$ ipython --no-banner

In [1]: import numpy as np

In [2]: np.set_printoptions(suppress=True, linewidth=160)

In [3]: def rd(a):
   ...:     return np.round(a, 1) + 0
   ...: 

In [4]: data = np.loadtxt("test8.csv", delimiter=",")

In [5]: data
Out[5]: 
array([[-1.,  0.,  0.,  0.],
       [-1., -3.,  0.,  0.],
       [ 0., -1., -3.,  0.],
       [ 1.,  1.,  1.,  1.]])

In [6]: rd(np.linalg.matrix_power(data, 4))
Out[6]: 
array([[  1.,   0.,   0.,   0.],
       [ 40.,  81.,   0.,   0.],
       [ 34., 108.,  81.,   0.],
       [-16., -42., -20.,   1.]])

In [7]: rd(np.linalg.det(data))
Out[7]: np.float64(-9.0)

In [8]: (data - data.T) / 2
Out[8]: 
array([[ 0. ,  0.5,  0. , -0.5],
       [-0.5,  0. ,  0.5, -0.5],
       [ 0. , -0.5,  0. , -0.5],
       [ 0.5,  0.5,  0.5,  0. ]])

In [9]: np.allclose(data, data.T)
Out[9]: False

In [10]: data @ data
Out[10]: 
array([[ 1.,  0.,  0.,  0.],
       [ 4.,  9.,  0.,  0.],
       [ 1.,  6.,  9.,  0.],
       [-1., -3., -2.,  1.]])

In [11]: data.reshape(-1, 2)
Out[11]: 
array([[-1.,  0.],
       [ 0.,  0.],
       [-1., -3.],
       [ 0.,  0.],
       [ 0., -1.],
       [-3.,  0.],
       [ 1.,  1.],
       [ 1.,  1.]])

In [12]: T = data.reshape(4, 2, -1)

In [13]: print(np.einsum("ihd,jhd->hij", T, T).shape)
(2, 4, 4)

In [14]: feats = np.loadtxt("w.csv", delimiter=",")

In [15]: feats
Out[15]: 
array([[0., 0., 2.],
       [0., 0., 0.],
       [2., 0., 0.]])

In [16]: left, sigma, vt = np.linalg.svd(feats)

In [17]: np.argmax(sigma[:-1] / (sigma[1:] + 1e-6)) + 1
Out[17]: np.int64(2)

In [18]: M2 = left[:, :2] @ np.diag(sigma[:2]) @ vt[:2]

In [19]: rd(np.linalg.norm(feats - M2) / np.linalg.norm(feats))
Out[19]: np.float64(0.0)

In [20]: np.abs(feats - M2).max()
Out[20]: np.float64(0.0)

In [21]: left, sigma, vt = np.linalg.svd(feats)

In [22]: evecs = vt[:(sigma > 1e-8).sum()]

In [23]: rng = np.random.default_rng(3877)

In [24]: vec = feats[2] + 4 * feats[0] + rng.integers(2) * np.eye(3)[1]

In [25]: vec
Out[25]: array([2., 0., 8.])

In [26]: rd(np.linalg.norm(vec - evecs.T @ evecs @ vec))
Out[26]: np.float64(0.0)

In [27]: np.allclose(evecs.T @ evecs @ vec, vec)
Out[27]: True

In [28]: evecs.T @ evecs
Out[28]: 
array([[1., 0., 0.],
       [0., 0., 0.],
       [0., 0., 1.]])

In [29]: np.diag(evecs.T @ evecs)
Out[29]: array([1., 0., 1.])

In [30]: ev, evecs = np.linalg.eigh(feats)

In [31]: print(rd(np.abs(evecs[:, -1])))
[0.7 0.  0.7]

In [32]: np.unique(ev.round(6) + 0, return_counts=True)[1]
Out[32]: array([1, 1, 1])

In [33]: rd(np.linalg.svd(feats, compute_uv=False))
Out[33]: array([2., 2., 0.])

In [34]: rd(np.linalg.eigvalsh(feats @ feats))
Out[34]: array([0., 4., 4.])

In [35]: vec = np.array([5, 0, 4])

In [36]: (feats @ vec).argmax()
Out[36]: np.int64(2)

In [37]: np.einsum("ij,j->i", feats, vec)
Out[37]: array([ 8.,  0., 10.])

In [38]: feats @ np.eye(3)[0]
Out[38]: array([0., 0., 2.])

In [39]: print(feats @ (2 * vec))
[16.  0. 20.]

In [40]: np.linalg.norm(feats @ vec) <= np.linalg.norm(feats, 2) * np.linalg.norm(vec) + 1e-9
Out[40]: np.True_

In [41]: rank = np.linalg.matrix_rank(feats)

In [42]: rank
Out[42]: np.int64(2)

In [43]: N = np.linalg.svd(feats)[2][rank:].T

In [44]: N[:, 0] / N[np.abs(N[:, 0]).round(6).argmax(), 0]
Out[44]: array([0., 1., 0.])

In [45]: [int(np.linalg.matrix_rank(np.delete(feats, i, axis=0))) for i in range(3)]
Out[45]: [1, 2, 1]

In [46]: np.linalg.matrix_rank(feats.T @ feats), np.linalg.matrix_rank(feats @ feats.T)
Out[46]: (np.int64(2), np.int64(2))

In [47]: [int(np.linalg.matrix_rank(feats[:i])) for i in range(1, len(feats) + 1)]
Out[47]: [1, 1, 2]

In [48]: np.allclose(feats @ N, 0)
Out[48]: True

In [49]: N @ N.T
Out[49]: 
array([[0., 0., 0.],
       [0., 1., 0.],
       [0., 0., 0.]])

In [50]: [int(np.linalg.matrix_rank(feats[:, :j + 1])) for j in range(3)]
Out[50]: [1, 1, 2]

In [51]: F = np.array([[1, 2, 1], [1, 1, 2], [2, 1, 1]])

In [52]: M2 = F / np.linalg.norm(F, axis=1, keepdims=True)

In [53]: G = M2 @ M2.T

In [54]: rd(G)
Out[54]: 
array([[1. , 0.8, 0.8],
       [0.8, 1. , 0.8],
       [0.8, 0.8, 1. ]])

In [55]: rd(G[1])
Out[55]: array([0.8, 1. , 0.8])

In [56]: print(rd(np.linalg.norm(M2, axis=1)))
[1. 1. 1.]

In [57]: rd(np.degrees(np.arccos(np.clip(G[1, 0], -1, 1))))
Out[57]: np.float64(33.6)

In [58]: u, r1 = F[2], F[1]

In [59]: u @ u
Out[59]: np.int64(6)

In [60]: pr = (u @ r1) / (u @ u) * u

In [61]: np.linalg.matrix_rank(np.outer(u, r1))
Out[61]: np.int64(1)

In [62]: rd((r1 - pr) @ u)
Out[62]: np.float64(0.0)

In [63]: rd(np.linalg.norm(u + r1) ** 2 + np.linalg.norm(u - r1) ** 2)
Out[63]: np.float64(24.0)

In [64]: F @ np.ones(3)
Out[64]: array([4., 4., 4.])

In [65]: rd(np.fft.fft(F[0]))
Out[65]: array([ 4. +0.j , -0.5-0.9j, -0.5+0.9j])

In [66]: np.allclose(F @ F.T, F.T @ F)
Out[66]: True

In [67]: np.sort(np.abs(np.fft.fft(F[0]))), rd(np.sort(np.linalg.svd(F, compute_uv=False)))
Out[67]: (array([1., 1., 4.]), array([1., 1., 4.]))

In [68]: F @ (-1.0) ** np.arange(3)
Out[68]: array([0., 2., 2.])

In [69]: O, R = np.linalg.qr(F)

In [70]: O.shape, R.shape
Out[70]: ((3, 3), (3, 3))

In [71]: rd(O @ R)
Out[71]: 
array([[1., 2., 1.],
       [1., 1., 2.],
       [2., 1., 1.]])

In [72]: rd(O)
Out[72]: 
array([[-0.4,  0.9,  0.3],
       [-0.4,  0.1, -0.9],
       [-0.8, -0.5,  0.3]])

In [73]: rd(abs(R[0, 0])), rd(np.linalg.norm(F[:, 0]))
Out[73]: (np.float64(2.4), np.float64(2.4))

In [74]: rd(O @ O.T)
Out[74]: 
array([[1., 0., 0.],
       [0., 1., 0.],
       [0., 0., 1.]])

In [75]: E = np.array([[0, 0, 0, 1], [0, 0, 1, 0], [0, 1, 0, 0], [1, 0, 0, 0]])

In [76]: np.einsum("ij,ji->", E, E)
Out[76]: np.int64(4)

In [77]: rd(np.linalg.det(2 * E)), rd(np.linalg.det(E))
Out[77]: (np.float64(16.0), np.float64(1.0))

In [78]: np.kron(np.eye(2, dtype=int), E)
Out[78]: 
array([[0, 0, 0, 1, 0, 0, 0, 0],
       [0, 0, 1, 0, 0, 0, 0, 0],
       [0, 1, 0, 0, 0, 0, 0, 0],
       [1, 0, 0, 0, 0, 0, 0, 0],
       [0, 0, 0, 0, 0, 0, 0, 1],
       [0, 0, 0, 0, 0, 0, 1, 0],
       [0, 0, 0, 0, 0, 1, 0, 0],
       [0, 0, 0, 0, 1, 0, 0, 0]])

In [79]: rd(np.linalg.eigvals(E))
Out[79]: array([ 1., -1.,  1., -1.])

In [80]: print(rd(np.linalg.det(E.T)))
1.0

In [81]: print(np.einsum("ii->", E))
0

In [82]: ev, evecs = np.linalg.eig(E)

In [83]: rd(np.sort(np.linalg.eigvals(E.T)))
Out[83]: array([-1., -1.,  1.,  1.])

In [84]: rd(np.sort(np.linalg.eigvals(np.linalg.inv(E))))
Out[84]: array([-1., -1.,  1.,  1.])

In [85]: ev
Out[85]: array([ 1., -1.,  1., -1.])

In [86]: t = np.radians(60)

In [87]: R = np.eye(4)

In [88]: R[1, 1] = R[0, 0] = np.cos(t)

In [89]: R[1, 0], R[0, 1] = -np.sin(t), np.sin(t)

In [90]: rd(R)
Out[90]: 
array([[ 0.5,  0.9,  0. ,  0. ],
       [-0.9,  0.5,  0. ,  0. ],
       [ 0. ,  0. ,  1. ,  0. ],
       [ 0. ,  0. ,  0. ,  1. ]])

In [91]: M2 = E @ R.T

In [92]: rd(np.linalg.det(R)), np.trace(R)
Out[92]: (np.float64(1.0), np.float64(3.0))

In [93]: rd(M2)
Out[93]: 
array([[ 0. ,  0. ,  0. ,  1. ],
       [ 0. ,  0. ,  1. ,  0. ],
       [ 0.9,  0.5,  0. ,  0. ],
       [ 0.5, -0.9,  0. ,  0. ]])

In [94]: J = np.load("layer3.npy")

In [95]: print(J)
[[-3 -2 -1  0  1]
 [ 2  3  4  5  6]
 [ 7  8  9 10 11]
 [12 13 14 15 16]]

In [96]: np.argsort(-np.linalg.norm(J, axis=0).round(6), kind="stable")[:3]
Out[96]: array([4, 3, 2])

In [97]: np.linalg.cond(J) > 100
Out[97]: np.True_

In [98]: M2 = J / np.sqrt((J ** 2).mean(axis=1, keepdims=True))

In [99]: np.linalg.matrix_rank(M2) == np.linalg.matrix_rank(J)
Out[99]: np.True_

In [100]: print(rd(np.linalg.norm(M2, axis=1)))
[2.2 2.2 2.2 2.2]

In [101]: print(J - J.mean(axis=1, keepdims=True))
[[-2. -1.  0.  1.  2.]
 [-2. -1.  0.  1.  2.]
 [-2. -1.  0.  1.  2.]
 [-2. -1.  0.  1.  2.]]

In [102]: rank = np.linalg.matrix_rank(J)

In [103]: print(rank)
2

In [104]: N = np.linalg.svd(J)[2][rank:].T

In [105]: print([int(np.linalg.matrix_rank(J[:, :j + 1])) for j in range(5)])
[1, 2, 2, 2, 2]

In [106]: rd(N @ N.T)
Out[106]: 
array([[ 0.4, -0.4, -0.2,  0. ,  0.2],
       [-0.4,  0.7, -0.2, -0.1,  0. ],
       [-0.2, -0.2,  0.8, -0.2, -0.2],
       [ 0. , -0.1, -0.2,  0.7, -0.4],
       [ 0.2,  0. , -0.2, -0.4,  0.4]])

In [107]: rd(J @ N)
Out[107]: 
array([[0., 0., 0.],
       [0., 0., 0.],
       [0., 0., 0.],
       [0., 0., 0.]])

In [108]: print(np.linalg.matrix_rank(J.T @ J), np.linalg.matrix_rank(J @ J.T))
2 2

In [109]: arr = np.load("arr.npy")

In [110]: arr
Out[110]: 
array([[ 2, -1,  2,  2],
       [ 6, -3,  6,  6],
       [ 0,  0,  0,  0],
       [ 6, -3,  6,  6]])

In [111]: rank = np.linalg.matrix_rank(arr)

In [112]: print(rank)
1

In [113]: N = np.linalg.svd(arr)[2][rank:].T

In [114]: np.linalg.matrix_rank(arr.T @ arr), np.linalg.matrix_rank(arr @ arr.T)
Out[114]: (np.int64(1), np.int64(1))

In [115]: [int(np.linalg.matrix_rank(arr[:i])) for i in range(1, len(arr) + 1)]
Out[115]: [1, 1, 1, 1]
